$ python -q
>>> import numpy as np
>>> import numpy.linalg as la
>>> np.set_printoptions(suppress=True, linewidth=160)
>>> rd = lambda a: np.round(a, 3) + 0
>>> arr = np.load("layer3.npy")
>>> arr
array([[ 0,  0,  5, -2],
       [ 0,  0,  0,  5],
       [ 5, -2,  0,  0],
       [ 0,  5,  0,  0]])
>>> cov = arr.T @ arr
>>> (arr @ arr.T).shape
(4, 4)
>>> rd(la.eigvalsh(cov)[::-1])
array([37.198, 37.198, 16.802, 16.802])
>>> x0 = np.array([3, 2, 3, 2])
>>> rhs = arr @ x0
>>> coef, lr = np.zeros(4), 1 / la.norm(arr, 2) ** 2
>>> for i in range(300):
...     coef -= lr * arr.T @ (arr @ coef - rhs)
...     if i % 50 == 0: print(i, round(la.norm(arr @ coef - rhs), 3))
... 
0 11.404
50 0.0
100 0.0
150 0.0
200 0.0
250 0.0
>>> coef
array([3., 2., 3., 2.])
>>> J = np.array([[0, 0, 0, 1], [1, 0, 0, 0], [0, 0, 1, 0], [0, 1, 0, 0]])
>>> # columns are unit length and at right angles
>>> hat = np.triu(np.array([[9, 7, -5, 3], [-2, 5, 8, -1], [-5, -1, 7, 1], [-4, 6, 8, -6]]), 1) + np.eye(4)
>>> B = hat @ J @ la.inv(hat)
>>> hat @ J - J @ hat
array([[ 7.,  3., -5.,  0.],
       [ 0., -8., 13., -3.],
       [ 0.,  1.,  0., -1.],
       [ 0.,  0., -8.,  1.]])
>>> rd(np.poly(B))
array([ 1., -1.,  0., -1.,  1.])
>>> print(rd(la.det(B)))
1.0
>>> cov = J.T @ J
>>> (J @ J.T).shape
(4, 4)
>>> rd(la.svd(J, compute_uv=False) ** 2)
array([1., 1., 1., 1.])
>>> np.trace(cov), (J ** 2).sum()
(np.int64(4), np.int64(4))
>>> la.matrix_rank(cov)
np.int64(4)
>>> cov
array([[1, 0, 0, 0],
       [0, 1, 0, 0],
       [0, 0, 1, 0],
       [0, 0, 0, 1]])
>>> t = np.radians(45)
>>> Rm = np.eye(4)
>>> Rm[2, 2] = Rm[0, 0] = np.cos(t)
>>> Rm[2, 0], Rm[0, 2] = -np.sin(t), np.sin(t)
>>> rd(Rm)
array([[ 0.707,  0.   ,  0.707,  0.   ],
       [ 0.   ,  1.   ,  0.   ,  0.   ],
       [-0.707,  0.   ,  0.707,  0.   ],
       [ 0.   ,  0.   ,  0.   ,  1.   ]])
>>> B = J @ Rm.T
>>> np.allclose(J @ J.T, B @ B.T)
True
>>> rd(la.svd(J, compute_uv=False)), rd(la.svd(B, compute_uv=False))
(array([1., 1., 1., 1.]), array([1., 1., 1., 1.]))
>>> print(rd(np.abs(B - J).max(axis=0)))
[0.707 0.    0.707 0.   ]
